$ python3 -q
>>> import numpy as np
>>> from numpy import linalg as LA
>>> np.set_printoptions(suppress=True, linewidth=140)
>>> m1 = np.array([[2, 0, -1, -5], [-5, -3, 4, 1], [-1, -4, 3, 5], [1, 4, 5, -1]])
>>> print(np.round(LA.det(m1[::-1]), 1))
844.0
>>> round(LA.det(m1.T), 1)
np.float64(844.0)
>>> np.einsum("ii->", m1)
np.int64(1)
>>> print(np.round(LA.eigvals(m1), 1))
[-4.2+4.5j -4.2-4.5j  4.1+0.j   5.4+0.j ]
>>> round(LA.det(2 * m1), 1), round(float(LA.det(m1)), 1)
(np.float64(13504.0), 844.0)
>>> np.einsum("ij,ji->", m1, m1)
np.int64(41)
>>> round(LA.eigvals(m1).sum().real, 1)
np.float64(1.0)
>>> O, V = LA.qr(m1[:, :3])[0], LA.qr(m1[:, 3:])[0]
>>> s = LA.svd(O.T @ V, compute_uv=False)
>>> print(np.round(np.degrees(np.arccos(s.clip(0, 1))), 1))
[48.2]
>>> print((s > 0.9).sum())
0
>>> round(float(LA.norm(O @ O.T - V @ V.T, 2)), 1)
1.0
>>> rng = np.random.default_rng(45177)
>>> z = rng.permutation(4)
>>> A2 = m1[:, z] * rng.choice([-1, 1], 4)
>>> A2
array([[ 1,  0,  5, -2],
       [-4, -3, -1,  5],
       [-3, -4, -5,  1],
       [-5,  4,  1, -1]])
>>> Uu, _, Vt = LA.svd(m1.T @ A2)
>>> print(np.round(LA.lstsq(m1, A2)[0], 1) + 0)
[[ 0.  0.  0. -1.]
 [ 0.  1.  0.  0.]
 [-1.  0.  0.  0.]
 [ 0.  0. -1.  0.]]
>>> print(np.allclose(m1, m1.T))
False
>>> print(round(float(np.abs(LA.eigvals(m1)).max()), 1))
6.2
>>> np.round(LA.det(m1), 1)
np.float64(844.0)
>>> m1 @ m1
array([[  0, -16, -30, -10],
       [  2,  -3,  10,  41],
       [ 20,  20,  19,  11],
       [-24, -36,  25,  25]])
>>> A2 = m1 / LA.norm(m1, axis=1, keepdims=True)
>>> G = A2 @ A2.T
>>> (np.abs(G) > 0.9).astype(int)
array([[1, 0, 0, 0],
       [0, 1, 0, 0],
       [0, 0, 1, 0],
       [0, 0, 0, 1]])
>>> np.argwhere(np.triu(np.abs(G) > 0.95, 1))
array([], shape=(0, 2), dtype=int64)
>>> K = np.array([[36, -3, -3, 9],
...     [-3, 24, 15, -19],
...     [-3, 15, 28, -5],
...     [9, -19, -5, 24]])
>>> vec = np.array([-3, 1, -1, -3])
>>> rhs = K @ vec
>>> rhs
array([-135,   75,   11, -113])
>>> print(np.round(LA.solve(K, rhs), 1))
[-3.  1. -1. -3.]
>>> arr = np.array([[2, 0, 0, 0, 0, 0, 0],
...     [1, 0, 0, 0, 0, 0, 0],
...     [0, 0, 0, 0, 1, 0, 0],
...     [0, 0, 0, 1, 0, 1, 2],
...     [0, 0, 0, 0, 2, 0, 0],
...     [0, 0, 0, 2, 0, 0, 0],
...     [0, 0, 0, 2, 0, 1, 2]])
>>> A2 = arr / np.sqrt((arr ** 2).mean(axis=1, keepdims=True))
>>> print(np.round(arr - arr.mean(axis=1, keepdims=True), 1))
[[ 1.7 -0.3 -0.3 -0.3 -0.3 -0.3 -0.3]
 [ 0.9 -0.1 -0.1 -0.1 -0.1 -0.1 -0.1]
 [-0.1 -0.1 -0.1 -0.1  0.9 -0.1 -0.1]
 [-0.6 -0.6 -0.6  0.4 -0.6  0.4  1.4]
 [-0.3 -0.3 -0.3 -0.3  1.7 -0.3 -0.3]
 [-0.3 -0.3 -0.3  1.7 -0.3 -0.3 -0.3]
 [-0.7 -0.7 -0.7  1.3 -0.7  0.3  1.3]]
>>> A = np.load("x.npy")
>>> A
array([[ 0.5,  0.6, -1.3, -0.5],
       [ 0.7,  0.8, -0.3,  0.2],
       [-0.2, -2.6,  1.1, -0.5]])
>>> A2 = A + rng.integers(-2, 3, (3, 1)) @ rng.integers(-2, 3, (1, 4))
>>> print(A2)
[[-0.5  1.6  0.7 -1.5]
 [ 2.7 -1.2 -4.3  2.2]
 [ 1.8 -4.6 -2.9  1.5]]
>>> np.abs(A2 - A).sum(axis=1)
array([ 5., 10., 10.])
>>> np.round(LA.svd(A2 - A, compute_uv=False), 1) + 0
array([7.9, 0. , 0. ])
>>> def softmax(z):
...     e = np.exp(z - z.max(axis=-1, keepdims=True))
...     return e / e.sum(axis=-1, keepdims=True)
... 
>>> print(softmax(A2).sum(axis=1))
[1. 1. 1.]
>>> np.round(softmax(A2[1] + 3), 1) + 0
array([0.6, 0. , 0. , 0.4])
>>> att = A2 @ A2.T / np.sqrt(4)
>>> print(np.round(softmax(att), 1) + 0)
[[1. 0. 0.]
 [0. 1. 0.]
 [0. 0. 1.]]
>>> M = np.load("a.npy")
>>> print(M)
[[ 4  5  6  7]
 [ 8  9 10 11]
 [12 13 14 15]
 [16 17 18 19]]
>>> # looks like rank 2
>>> rk = LA.matrix_rank(M)
>>> rk
np.int64(2)
>>> ns = LA.svd(M)[2][rk:].T
>>> [int(LA.matrix_rank(M[:, :j + 1])) for j in range(4)]
[1, 2, 2, 2]
>>> print([int(LA.matrix_rank(M[:i])) for i in range(1, len(M) + 1)])
[1, 2, 2, 2]
>>> np.round(M @ ns, 1) + 0
array([[0., 0.],
       [0., 0.],
       [0., 0.],
       [0., 0.]])
>>> Uu, s, Vt = LA.svd(M)
>>> V = Vt[:(s > 1e-8).sum()]
>>> vec = M[1] + -3 * M[0] + rng.integers(2) * np.eye(4)[2]
>>> vec
array([ -4.,  -6.,  -8., -10.])
>>> round(float(LA.norm(vec - V.T @ V @ vec)), 1)
0.0
>>> np.round(np.diag(V.T @ V), 1)
array([0.7, 0.3, 0.3, 0.7])
>>> np.allclose(V.T @ V @ vec, vec)
True
>>> data = np.load("sample7.npy")
>>> data.round(1)
array([[-4.2, -7.2, -7.4, -2.2],
       [-0.8, -3.8, -0.7,  1.2],
       [-1.7, -4.7, -2.3,  0.3],
       [-1. , -4. , -1. ,  1. ],
       [-3.4, -6.4, -5.9, -1.4],
       [-2.2, -5.2, -3.4, -0.2],
       [-3.4, -6.4, -5.7, -1.4],
       [-3.2, -6.2, -5.3, -1.2],
       [-2.7, -5.7, -4.5, -0.7],
       [-2.5, -5.5, -4. , -0.5],
       [-2.1, -5.1, -3.2, -0.1],
       [-2.8, -5.8, -4.6, -0.8],
       [-1.9, -4.9, -2.9,  0.1],
       [-2.8, -5.8, -4.5, -0.8],
       [ 1.1, -1.9,  3.2,  3.1]])
>>> Z = data[[8, 1]].astype(float)
>>> for _ in range(6):
...     z = LA.norm(data[:, None] - Z, axis=-1).argmin(axis=1)
...     Z = np.array([data[z == j].mean(axis=0) for j in range(2)])
... 
>>> print(z)
[0 1 1 1 0 0 0 0 0 0 0 0 0 0 1]
>>> Z.round(1)
array([[-2.8, -5.8, -4.7, -0.8],
       [-0.6, -3.6, -0.2,  1.4]])
>>> np.bincount(z)
array([11,  4])
>>> np.abs(Z[1] - Z[0]).argmax()
np.int64(2)
>>> F = np.load("mat.npy")
>>> print(F)
[[ 3 -3  1  3]
 [ 2  1  1  1]
 [ 1 -1  3 -3]
 [ 1 -1  0 -3]
 [ 2 -3  2 -1]
 [-3  0  0 -3]]
>>> A2 = np.c_[F[:, :2] @ np.array([[2, -2], [-2, 5]]), np.array([2, 5, 0, 3, 2, 3])]
>>> A2
array([[ 12, -21,   2],
       [  2,   1,   5],
       [  4,  -7,   0],
       [  4,  -7,   3],
       [ 10, -19,   2],
       [ -6,   6,   3]])
>>> np.round(LA.norm(A2 - F @ LA.lstsq(F, A2)[0], axis=0), 1) + 0
array([0. , 0. , 6.1])
>>> A2 = F / LA.norm(F, axis=1, keepdims=True)
>>> G = A2 @ A2.T
>>> (np.abs(G) > 0.9).astype(int)
array([[1, 0, 0, 0, 0, 0],
       [0, 1, 0, 0, 0, 0],
       [0, 0, 1, 0, 0, 0],
       [0, 0, 0, 1, 0, 0],
       [0, 0, 0, 0, 1, 0],
       [0, 0, 0, 0, 0, 1]])
>>> G.round(1) + 0
array([[ 1. ,  0.5,  0. , -0.2,  0.6, -0.8],
       [ 0.5,  1. ,  0.1, -0.2,  0.2, -0.8],
       [ 0. ,  0.1,  1. ,  0.7,  0.7,  0.3],
       [-0.2, -0.2,  0.7,  1. ,  0.6,  0.4],
       [ 0.6,  0.2,  0.7,  0.6,  1. , -0.2],
       [-0.8, -0.8,  0.3,  0.4, -0.2,  1. ]])
>>> np.argwhere(np.triu(np.abs(G) > 0.95, 1))
array([], shape=(0, 2), dtype=int64)
>>> np.degrees(np.arccos(np.clip(G[2, 0], -1, 1)))
np.float64(90.0)
>>> G[2].round(1) + 0
array([0. , 0.1, 1. , 0.7, 0.7, 0.3])
>>> A2 = F + rng.integers(-2, 3, (6, 2)) @ rng.integers(-2, 3, (2, 4))
>>> A2
array([[  3,  -2,   0,   7],
       [  2,   5,   3,  -1],
       [  1,   0,   4,  -5],
       [  1,  -3,   2, -11],
       [  2,   1,   2,   3],
       [ -3,   2,  -2,   5]])
>>> print(np.abs(A2 - F).sum(axis=1))
[ 6  8  4 12  8 12]
>>> A2 - F
array([[ 0,  1, -1,  4],
       [ 0,  4,  2, -2],
       [ 0,  1,  1, -2],
       [ 0, -2,  2, -8],
       [ 0,  4,  0,  4],
       [ 0,  2, -2,  8]])
>>> w1 = np.array([[3, -3, -2], [1, 0, -3], [-1, -1, -2], [3, -3, 3]])
>>> coef = np.array([0, 2, 0])
>>> act = np.maximum(F @ w1 + coef, 0)
>>> (act > 0).astype(int)
array([[1, 0, 1],
       [1, 0, 0],
       [0, 1, 0],
       [0, 1, 0],
       [0, 0, 0],
       [0, 1, 0]])
>>> print(LA.matrix_rank(act))
3
>>> Z = np.array([[2, 5], [0, -4], [-2, -1]])
>>> print(act @ Z)
[[  8  60]
 [ 18  45]
 [  0 -20]
 [  0 -32]
 [  0   0]
 [  0 -80]]
>>> t3 = np.stack([F, -1 * F, F[::-1]])
>>> print(np.round(LA.norm(t3, axis=(1, 2)), 1))
[10.1 10.1 10.1]
>>> t3.sum(axis=0)
array([[-3,  0,  0, -3],
       [ 2, -3,  2, -1],
       [ 1, -1,  0, -3],
       [ 1, -1,  3, -3],
       [ 2,  1,  1,  1],
       [ 3, -3,  1,  3]])
>>> np.einsum("bij,cij->bc", t3, t3)
array([[ 102, -102,  -10],
       [-102,  102,   10],
       [ -10,   10,  102]])
>>> t3.shape
(3, 6, 4)
>>> feats = np.load("case17.npy")
>>> feats
array([[1, 0, 0],
       [3, 1, 0],
       [4, 2, 1]])
>>> # triangular: eigenvalues sit on the diagonal
>>> np.einsum("ij,ji->", feats, feats)
np.int64(3)
>>> np.round(LA.eigvals(feats), 1)
array([1., 1., 1.])
>>> r0, r1 = feats[0], feats[1]
>>> r0 @ r1
np.int64(3)
>>> p = (r0 @ r1) / (r0 @ r0) * r0
>>> print(p)
[3. 0. 0.]
>>> np.outer(r0, r1)
array([[3, 1, 0],
       [0, 0, 0],
       [0, 0, 0]])
